>>> import numpy as np
>>> np.set_printoptions(precision=4, suppress=True, linewidth=120, floatmode="fixed")
>>> rd = lambda a: np.round(a, 4) + 0
>>> arr = np.load("mat.npy")
>>> print(rd(arr))
[[ -7.3561  28.0991  41.3223 -52.1313 -74.3070]
 [ -4.0262  25.4547  37.5892 -44.3621 -64.0226]
 [  0.2565  21.3917  31.8316 -33.3675 -49.2238]
 [  3.5596  17.1518  25.7873 -23.2052 -35.1903]
 [  3.6136  17.0655  25.6639 -23.0133 -34.9210]
 [  4.9761  14.4642  21.9308 -17.5192 -27.1195]
 [  6.0105  10.1614  15.6988  -9.7752 -15.7168]
 [  4.5474   4.4645   7.2489  -2.5537  -4.1977]
 [  2.0710   1.5305   2.6678  -0.5293  -0.5904]
 [ -0.5485  -0.3035  -0.6862   0.1603  -0.2601]
 [ -0.7074  -0.3595  -1.0809   0.4913  -0.7436]
 [ -0.7063  -0.3587  -1.0824   0.4950  -0.7478]
 [ -0.0482  -0.0223  -1.0146   1.3284  -1.3540]
 [  6.0455   2.3353   1.2695   6.4103  -1.3858]
 [  8.2842   3.0945   2.1051   8.2316  -0.9359]
 [ 13.1974   4.6590   3.8801  12.2619   0.4135]
 [ 17.5108   5.9493   5.3791  15.8424   1.8799]
 [ 19.7801   6.6040   6.1483  17.7414   2.7299]
 [ 19.8568   6.6259   6.1741  17.8058   2.7595]
 [ 45.2803  13.2302  14.1286  39.6478  14.5555]
 [ 59.4522  16.5353  18.1895  52.1587  22.2591]
 [ 63.2097  17.3801  19.2330  55.5065  24.3934]]
>>> # null space of dimension 2
>>> U, s, Vt = np.linalg.svd(arr)
>>> print(rd(s))
[191.5167 134.0600  10.3717   0.0000   0.0000]
>>> print(np.argmax(s[:-1] / (s[1:] + 1e-6)) + 1)
3
>>> Y = U[:, :3] @ np.diag(s[:3]) @ Vt[:3]
>>> print(rd(Y))
[[ -7.3561  28.0991  41.3223 -52.1313 -74.3070]
 [ -4.0262  25.4547  37.5892 -44.3621 -64.0226]
 [  0.2565  21.3917  31.8316 -33.3675 -49.2238]
 [  3.5596  17.1518  25.7873 -23.2052 -35.1903]
 [  3.6136  17.0655  25.6639 -23.0133 -34.9210]
 [  4.9761  14.4642  21.9308 -17.5192 -27.1195]
 [  6.0105  10.1614  15.6988  -9.7752 -15.7168]
 [  4.5474   4.4645   7.2489  -2.5537  -4.1977]
 [  2.0710   1.5305   2.6678  -0.5293  -0.5904]
 [ -0.5485  -0.3035  -0.6862   0.1603  -0.2601]
 [ -0.7074  -0.3595  -1.0809   0.4913  -0.7436]
 [ -0.7063  -0.3587  -1.0824   0.4950  -0.7478]
 [ -0.0482  -0.0223  -1.0146   1.3284  -1.3540]
 [  6.0455   2.3353   1.2695   6.4103  -1.3858]
 [  8.2842   3.0945   2.1051   8.2316  -0.9359]
 [ 13.1974   4.6590   3.8801  12.2619   0.4135]
 [ 17.5108   5.9493   5.3791  15.8424   1.8799]
 [ 19.7801   6.6040   6.1483  17.7414   2.7299]
 [ 19.8568   6.6259   6.1741  17.8058   2.7595]
 [ 45.2803  13.2302  14.1286  39.6478  14.5555]
 [ 59.4522  16.5353  18.1895  52.1587  22.2591]
 [ 63.2097  17.3801  19.2330  55.5065  24.3934]]
>>> print(np.linalg.matrix_rank(arr, rtol=0.05))
3
>>> print(rd(np.abs(arr - Y).max()))
0.0
>>> print(rd(np.linalg.norm(arr - Y) / np.linalg.norm(arr)))
0.0
>>> print(np.unique(Y.round(6), axis=0).shape)
(22, 5)
>>> print(np.linalg.lstsq(Y[:-1].T, Y[-1])[2])
3
>>> print(np.allclose(Y[:-1].T @ np.linalg.lstsq(Y[:-1].T, Y[-1])[0], Y[-1]))
True
>>> print(np.abs(np.diag(np.linalg.qr(Y)[1])) > 1e-9)
[ True  True  True False False]
>>> print(rd(Y @ np.linalg.pinv(Y) @ Y))
[[ -7.3561  28.0991  41.3223 -52.1313 -74.3070]
 [ -4.0262  25.4547  37.5892 -44.3621 -64.0226]
 [  0.2565  21.3917  31.8316 -33.3675 -49.2238]
 [  3.5596  17.1518  25.7873 -23.2052 -35.1903]
 [  3.6136  17.0655  25.6639 -23.0133 -34.9210]
 [  4.9761  14.4642  21.9308 -17.5192 -27.1195]
 [  6.0105  10.1614  15.6988  -9.7752 -15.7168]
 [  4.5474   4.4645   7.2489  -2.5537  -4.1977]
 [  2.0710   1.5305   2.6678  -0.5293  -0.5904]
 [ -0.5485  -0.3035  -0.6862   0.1603  -0.2601]
 [ -0.7074  -0.3595  -1.0809   0.4913  -0.7436]
 [ -0.7063  -0.3587  -1.0824   0.4950  -0.7478]
 [ -0.0482  -0.0223  -1.0146   1.3284  -1.3540]
 [  6.0455   2.3353   1.2695   6.4103  -1.3858]
 [  8.2842   3.0945   2.1051   8.2316  -0.9359]
 [ 13.1974   4.6590   3.8801  12.2619   0.4135]
 [ 17.5108   5.9493   5.3791  15.8424   1.8799]
 [ 19.7801   6.6040   6.1483  17.7414   2.7299]
 [ 19.8568   6.6259   6.1741  17.8058   2.7595]
 [ 45.2803  13.2302  14.1286  39.6478  14.5555]
 [ 59.4522  16.5353  18.1895  52.1587  22.2591]
 [ 63.2097  17.3801  19.2330  55.5065  24.3934]]
>>> print(np.linalg.matrix_rank(arr, rtol=0.1))
2
>>> print(np.argsort(-np.linalg.norm(arr, axis=0).round(6), kind="stable")[:3])
[4 3 0]
>>> print(np.linalg.cond(arr) > 100)
True
>>> r0 = np.array([-5, -6, -2, -3, -2, 3, -6, 5, 2, 8, 8])
>>> K = np.array([np.roll(r0, i) for i in range(11)])
>>> print(K)
[[-5 -6 -2 -3 -2  3 -6  5  2  8  8]
 [ 8 -5 -6 -2 -3 -2  3 -6  5  2  8]
 [ 8  8 -5 -6 -2 -3 -2  3 -6  5  2]
 [ 2  8  8 -5 -6 -2 -3 -2  3 -6  5]
 [ 5  2  8  8 -5 -6 -2 -3 -2  3 -6]
 [-6  5  2  8  8 -5 -6 -2 -3 -2  3]
 [ 3 -6  5  2  8  8 -5 -6 -2 -3 -2]
 [-2  3 -6  5  2  8  8 -5 -6 -2 -3]
 [-3 -2  3 -6  5  2  8  8 -5 -6 -2]
 [-2 -3 -2  3 -6  5  2  8  8 -5 -6]
 [-6 -2 -3 -2  3 -6  5  2  8  8 -5]]
>>> x = np.array([-3, -2, 3, 0, 2, 3, -3, 3, 0, 2, -1])
>>> a = np.maximum(K @ x, 0)
>>> print(rd(np.tanh(K @ x)))
[ 1.0000 -1.0000 -1.0000 -1.0000 -1.0000  1.0000  1.0000 -1.0000  1.0000  1.0000  1.0000]
>>> print(np.maximum(K @ (3 * x), 0))
[201   0   0   0   0  60 153   0  84  69  39]
>>> print(np.maximum(K @ x, 0) - np.maximum(-K @ x, 0))
[ 67 -75 -45 -30 -14  20  51 -30  28  23  13]
>>> print(np.flatnonzero(a > 1e-9))
[ 0  5  6  8  9 10]
>>> print((K + K.T) / 2)
[[-5.0000  1.0000  3.0000 -0.5000  1.5000 -1.5000 -1.5000  1.5000 -0.5000  3.0000  1.0000]
 [ 1.0000 -5.0000  1.0000  3.0000 -0.5000  1.5000 -1.5000 -1.5000  1.5000 -0.5000  3.0000]
 [ 3.0000  1.0000 -5.0000  1.0000  3.0000 -0.5000  1.5000 -1.5000 -1.5000  1.5000 -0.5000]
 [-0.5000  3.0000  1.0000 -5.0000  1.0000  3.0000 -0.5000  1.5000 -1.5000 -1.5000  1.5000]
 [ 1.5000 -0.5000  3.0000  1.0000 -5.0000  1.0000  3.0000 -0.5000  1.5000 -1.5000 -1.5000]
 [-1.5000  1.5000 -0.5000  3.0000  1.0000 -5.0000  1.0000  3.0000 -0.5000  1.5000 -1.5000]
 [-1.5000 -1.5000  1.5000 -0.5000  3.0000  1.0000 -5.0000  1.0000  3.0000 -0.5000  1.5000]
 [ 1.5000 -1.5000 -1.5000  1.5000 -0.5000  3.0000  1.0000 -5.0000  1.0000  3.0000 -0.5000]
 [-0.5000  1.5000 -1.5000 -1.5000  1.5000 -0.5000  3.0000  1.0000 -5.0000  1.0000  3.0000]
 [ 3.0000 -0.5000  1.5000 -1.5000 -1.5000  1.5000 -0.5000  3.0000  1.0000 -5.0000  1.0000]
 [ 1.0000  3.0000 -0.5000  1.5000 -1.5000 -1.5000  1.5000 -0.5000  3.0000  1.0000 -5.0000]]
>>> print(np.linalg.matrix_power(K, 3))
[[ 2128   652  2132  1524  1161  2513   709 -3219 -2593 -4281  -718]
 [ -718  2128   652  2132  1524  1161  2513   709 -3219 -2593 -4281]
 [-4281  -718  2128   652  2132  1524  1161  2513   709 -3219 -2593]
 [-2593 -4281  -718  2128   652  2132  1524  1161  2513   709 -3219]
 [-3219 -2593 -4281  -718  2128   652  2132  1524  1161  2513   709]
 [  709 -3219 -2593 -4281  -718  2128   652  2132  1524  1161  2513]
 [ 2513   709 -3219 -2593 -4281  -718  2128   652  2132  1524  1161]
 [ 1161  2513   709 -3219 -2593 -4281  -718  2128   652  2132  1524]
 [ 1524  1161  2513   709 -3219 -2593 -4281  -718  2128   652  2132]
 [ 2132  1524  1161  2513   709 -3219 -2593 -4281  -718  2128   652]
 [  652  2132  1524  1161  2513   709 -3219 -2593 -4281  -718  2128]]
>>> print(np.allclose(K @ K.T, K.T @ K))
True
>>> print(rd(np.sort(np.abs(np.linalg.eigvals(K)))))
[ 2.0000  7.7869  7.7869 12.9673 12.9673 18.1817 18.1817 19.6147 19.6147 24.3701 24.3701]
>>> print(rd(np.abs(np.linalg.eigvals(K)).max()))
24.3701
>>> print((K - K.T) / 2)
[[ 0.0000 -7.0000 -5.0000 -2.5000 -3.5000  4.5000 -4.5000  3.5000  2.5000  5.0000  7.0000]
 [ 7.0000  0.0000 -7.0000 -5.0000 -2.5000 -3.5000  4.5000 -4.5000  3.5000  2.5000  5.0000]
 [ 5.0000  7.0000  0.0000 -7.0000 -5.0000 -2.5000 -3.5000  4.5000 -4.5000  3.5000  2.5000]
 [ 2.5000  5.0000  7.0000  0.0000 -7.0000 -5.0000 -2.5000 -3.5000  4.5000 -4.5000  3.5000]
 [ 3.5000  2.5000  5.0000  7.0000  0.0000 -7.0000 -5.0000 -2.5000 -3.5000  4.5000 -4.5000]
 [-4.5000  3.5000  2.5000  5.0000  7.0000  0.0000 -7.0000 -5.0000 -2.5000 -3.5000  4.5000]
 [ 4.5000 -4.5000  3.5000  2.5000  5.0000  7.0000  0.0000 -7.0000 -5.0000 -2.5000 -3.5000]
 [-3.5000  4.5000 -4.5000  3.5000  2.5000  5.0000  7.0000  0.0000 -7.0000 -5.0000 -2.5000]
 [-2.5000 -3.5000  4.5000 -4.5000  3.5000  2.5000  5.0000  7.0000  0.0000 -7.0000 -5.0000]
 [-5.0000 -2.5000 -3.5000  4.5000 -4.5000  3.5000  2.5000  5.0000  7.0000  0.0000 -7.0000]
 [-7.0000 -5.0000 -2.5000 -3.5000  4.5000 -4.5000  3.5000  2.5000  5.0000  7.0000  0.0000]]
>>> print(K @ K)
[[-171   38  -72   71   32   -6  153  118   58  -36 -181]
 [-181 -171   38  -72   71   32   -6  153  118   58  -36]
 [ -36 -181 -171   38  -72   71   32   -6  153  118   58]
 [  58  -36 -181 -171   38  -72   71   32   -6  153  118]
 [ 118   58  -36 -181 -171   38  -72   71   32   -6  153]
 [ 153  118   58  -36 -181 -171   38  -72   71   32   -6]
 [  -6  153  118   58  -36 -181 -171   38  -72   71   32]
 [  32   -6  153  118   58  -36 -181 -171   38  -72   71]
 [  71   32   -6  153  118   58  -36 -181 -171   38  -72]
 [ -72   71   32   -6  153  118   58  -36 -181 -171   38]
 [  38  -72   71   32   -6  153  118   58  -36 -181 -171]]
